In [1]: import numpy as np

In [2]: import numpy.linalg as la

In [3]: np.set_printoptions(precision=2, suppress=True, linewidth=100, sign=" ")

In [4]: Y = np.array([[-4, 3, 0, -4], [5, 5, 2, 2], [-4, 2, -2, -3], [-3, 3, 2, 4]])

In [5]: Y[-1] = Y[0]

In [6]: E = Y + 0.1 * np.eye(4)

In [7]: E
Out[7]: 
array([[-3.9,  3. ,  0. , -4. ],
       [ 5. ,  5.1,  2. ,  2. ],
       [-4. ,  2. , -1.9, -3. ],
       [-4. ,  3. ,  0. , -3.9]])

In [8]: [round(float(x), 2) for x in la.svd(E, compute_uv=False)[:3]]
Out[8]: [10.96, 7.05, 1.47]

In [9]: np.abs(la.svd(E)[2][-1])
Out[9]: array([ 0.59,  0.18,  0.29,  0.73])

In [10]: round(la.norm(E, 2) / la.norm(E), 2)
Out[10]: np.float64(0.84)

In [11]: round(np.log10(la.cond(E)))
Out[11]: 2

In [12]: W1 = np.array([[-2, 1, -1, 2, -1],
    ...:     [2, 1, 1, 0, 0],
    ...:     [-2, 0, 2, -2, 2],
    ...:     [-1, 1, 0, -2, 1]])

In [13]: c = np.array([5, 7, 2, 8, 5])

In [14]: H = np.maximum(E @ W1 + c, 0)

In [15]: (H > 0).astype(int)
Out[15]: 
array([[ 1,  1,  1,  1,  1],
       [ 0,  1,  1,  1,  1],
       [ 1,  1,  1,  1,  1],
       [ 1,  1,  1,  1,  1]])

In [16]: basis = np.array([[-1, -8], [6, 7], [8, 5], [-7, -9], [3, 7]])

In [17]: (H @ basis).round(6).argmax(axis=1)
Out[17]: array([ 0,  1,  0,  0])

In [18]: hat = np.triu(np.array([[-2, 2, 0, 2], [2, 2, 2, 1], [1, 0, 0, -2], [-1, 2, 0, 1]]), 1) + np.eye(4)

In [19]: Y = hat @ E @ la.inv(hat)

In [20]: np.round(la.det(Y), 2)
Out[20]: np.float64(10.61)

In [21]: la.matrix_rank(Y)
Out[21]: np.int64(4)

In [22]: hat @ E - E @ hat
Out[22]: 
array([[  2.,  24.,  -2.,   1.],
       [-12.,  -3., -14., -21.],
       [  8.,   2.,  -4.,  10.],
       [  0.,   8.,  -6.,   5.]])

In [23]: round(float(np.trace(Y)), 2), np.trace(E)
Out[23]: (-4.6, np.float64(-4.6))

In [24]: K = np.load("run5.npy")

In [25]: K
Out[25]: 
array([[ 4.,  3.],
       [ 3.,  4.]])

In [26]: # equal to its transpose

In [27]: vals, V = la.eigh(K)

In [28]: vals
Out[28]: array([ 1.,  7.])

In [29]: vals.sum(), np.trace(K)
Out[29]: (np.float64(8.0), np.float64(8.0))

In [30]: np.abs(V[:, -1]).round(6).argmax()
Out[30]: np.int64(0)

In [31]: (vals > 1e-8).sum(), (vals < -1e-8).sum()
Out[31]: (np.int64(2), np.int64(0))

In [32]: V @ np.diag(vals) @ V.T
Out[32]: 
array([[ 4.,  3.],
       [ 3.,  4.]])

In [33]: la.eigvalsh(K + 3 * np.eye(2))
Out[33]: array([  4.,  10.])

In [34]: vec = np.array([-2, 1])

In [35]: h = np.maximum(K @ vec, 0)

In [36]: np.tanh(K @ vec)
Out[36]: array([-1.  , -0.96])

In [37]: np.maximum(K @ (3 * vec), 0)
Out[37]: array([ 0.,  0.])

In [38]: np.flatnonzero(h > 1e-9)
Out[38]: array([], dtype=int64)

In [39]: feats = np.load("arr.npy")

In [40]: feats
Out[40]: 
array([[ 2,  0,  2,  0],
       [ 2,  1,  2,  1],
       [ 2,  0,  2,  0],
       [ 2,  1,  2,  1]])

In [41]: # row 2 repeats row 0

In [42]: hat = np.triu(np.array([[0, 1], [0, 0]]), 1) + np.eye(2)

In [43]: Y = hat @ K @ la.inv(hat)

In [44]: np.poly(Y)
Out[44]: array([ 1., -8.,  7.])

In [45]: np.trace(Y), np.trace(K)
Out[45]: (np.float64(8.0), np.float64(8.0))

In [46]: mat = np.loadtxt("dump.csv", delimiter=",")

In [47]: mat
Out[47]: 
array([[-8., -9.,  2.,  5.],
       [ 5., -8., -9.,  2.],
       [ 2.,  5., -8., -9.],
       [-9.,  2.,  5., -8.]])

In [48]: np.sort(np.abs(np.fft.fft(mat[0]))), np.sort(la.svd(mat, compute_uv=False))
Out[48]: (array([  2. ,  10. ,  17.2,  17.2]), array([  2. ,  10. ,  17.2,  17.2]))

In [49]: vec = np.array([2, 0, 0, 2])

In [50]: y = mat @ vec

In [51]: y
Out[51]: array([ -6.,  14., -14., -34.])

In [52]: la.solve(mat, y + mat[:, 1])
Out[52]: array([ 2.,  1., -0.,  2.])

In [53]: F = np.array([[1.0, 0.7, 0.49, 0.34],
    ...:     [0.7, 1.0, 0.7, 0.49],
    ...:     [0.49, 0.7, 1.0, 0.7],
    ...:     [0.34, 0.49, 0.7, 1.0]])

In [54]: vals, V = la.eig(F)

In [55]: np.sort(la.eigvals(la.inv(F)))
Out[55]: array([ 0.37,  1.32,  3.16,  4.92])

In [56]: np.sort(la.eigvals(F @ F))
Out[56]: array([ 0.04,  0.1 ,  0.57,  7.42])

In [57]: np.round(F @ V[:, 0] - vals[0] * V[:, 0], 2) + 0
Out[57]: array([ 0.,  0.,  0.,  0.])

In [58]: A = np.array([[-2, -2, -1, -6, -6, -3],
    ...:     [0, -2, 0, 0, -6, 0],
    ...:     [-1, 0, 0, -3, 0, 0],
    ...:     [0, 0, 0, -4, -4, -2],
    ...:     [0, 0, 0, 0, -4, 0],
    ...:     [0, 0, 0, -2, 0, 0]])

In [59]: rng = np.random.default_rng(34)

In [60]: idx = rng.permutation(6)

In [61]: idx
Out[61]: array([ 2,  0,  1,  5,  3,  4])

In [62]: Y = A[idx][:, idx]

In [63]: round(float(la.det(Y)), 2), np.round(la.det(A[idx]), 2)
Out[63]: (32.0, np.float64(32.0))

In [64]: np.sort(np.abs(la.eigvals(Y)))
Out[64]: array([ 0.41,  0.83,  2.  ,  2.41,  4.  ,  4.83])

In [65]: np.diag(Y)
Out[65]: array([ 0, -2, -2,  0, -4, -4])

In [66]: np.trace(Y)
Out[66]: np.int64(-12)

In [67]: np.allclose(Y, A)
Out[67]: False

In [68]: Y
Out[68]: 
array([[ 0, -1,  0,  0, -3,  0],
       [-1, -2, -2, -3, -6, -6],
       [ 0,  0, -2,  0,  0, -6],
       [ 0,  0,  0,  0, -2,  0],
       [ 0,  0,  0, -2, -4, -4],
       [ 0,  0,  0,  0,  0, -4]])

In [69]: Y = np.array([[-1, 1, -2],
    ...:     [-2, 1, 1],
    ...:     [-2, -2, -1],
    ...:     [1, 0, 2],
    ...:     [0, 1, 1],
    ...:     [2, -2, -1]])

In [70]: np.einsum("ij,ij->i", A, A)
Out[70]: array([ 90,  40,  10,  36,  16,   4])

In [71]: la.matrix_rank(np.vstack([A, Y.T]))
Out[71]: np.int64(6)

In [72]: vec = np.array([0, 1, 2, 3, 3, -1])

In [73]: np.sign((A @ vec).round(6))
Out[73]: array([-1, -1, -1, -1, -1, -1])

In [74]: A @ np.eye(6)[0]
Out[74]: array([-2.,  0., -1.,  0.,  0.,  0.])

In [75]: r0 = np.array([0, -2, 0, 1, 0, -1])

In [76]: Y = A + np.outer(r0, np.eye(6)[4])

In [77]: Y
Out[77]: 
array([[-2., -2., -1., -6., -6., -3.],
       [ 0., -2.,  0.,  0., -8.,  0.],
       [-1.,  0.,  0., -3.,  0.,  0.],
       [ 0.,  0.,  0., -4., -3., -2.],
       [ 0.,  0.,  0.,  0., -4.,  0.],
       [ 0.,  0.,  0., -2., -1.,  0.]])

In [78]: la.matrix_rank(la.inv(Y) - la.inv(A), tol=1e-8)
Out[78]: np.int64(1)

In [79]: C2 = A.T @ A

In [80]: np.allclose(C2, C2.T)
Out[80]: True

In [81]: X = np.load("case15.npy")

In [82]: X
Out[82]: 
array([[ 3.08,  3.93, -0.2 ],
       [-2.49,  3.33, -2.78],
       [-2.13, -1.44,  4.28],
       [-4.42,  2.28,  0.48],
       [-0.54,  3.02,  3.95],
       [ 3.79,  3.1 , -1.  ],
       [-4.21,  1.87,  1.95],
       [ 2.08, -0.86,  4.47],
       [-3.67,  2.81,  1.91],
       [ 0.24, -2.7 , -4.2 ],
       [-1.69,  1.2 ,  4.55],
       [-4.59,  1.31,  1.5 ]])

In [83]: vec = np.array([2, 0, 0])

In [84]: y = X @ vec

In [85]: np.round(la.lstsq(X, y)[0], 2) + 0
Out[85]: array([ 2.,  0.,  0.])

In [86]: y = y + 0.1 * rng.normal(size=12)

In [87]: y
Out[87]: array([ 6.21, -4.92, -4.28, -8.83, -1.05,  7.6 , -8.48,  4.22, -7.29,  0.47, -3.45, -9.27])

In [88]: c, *_ = la.lstsq(X, y)

In [89]: c.round()
Out[89]: array([ 2.,  0., -0.])

In [90]: c.round(2) + 0
Out[90]: array([ 2.01,  0.01,  0.  ])

In [91]: round(float(la.norm(y - X @ c)), 2)
Out[91]: 0.15

In [92]: Y = np.c_[X[:, :2] @ np.array([[-3, 2], [1, 3]]), np.array([-1, -1, 1, 0, -2, 0, 2, 0, 2, 2, 1, 0])]

In [93]: Y
Out[93]: 
array([[-5.31, 17.95, -1.  ],
       [10.8 ,  5.01, -1.  ],
       [ 4.95, -8.58,  1.  ],
       [15.54, -2.  ,  0.  ],
       [ 4.64,  7.98, -2.  ],
       [-8.27, 16.88,  0.  ],
       [14.5 , -2.81,  2.  ],
       [-7.1 ,  1.58,  0.  ],
       [13.82,  1.09,  2.  ],
       [-3.42, -7.62,  2.  ],
       [ 6.27,  0.22,  1.  ],
       [15.08, -5.25,  0.  ]])

In [94]: la.matrix_rank(Y)
Out[94]: np.int64(3)

In [95]: la.norm(la.qr(X)[0].T @ Y, axis=0) ** 2 / ((Y ** 2).sum(axis=0) + 1e-12)
Out[95]: array([ 1.  ,  1.  ,  0.27])

In [96]: la.matrix_rank(np.c_[X, Y])
Out[96]: np.int64(4)

In [97]: np.round(la.norm(Y - X @ la.lstsq(X, Y)[0], axis=0), 2) + 0
Out[97]: array([ 0.  ,  0.  ,  3.81])
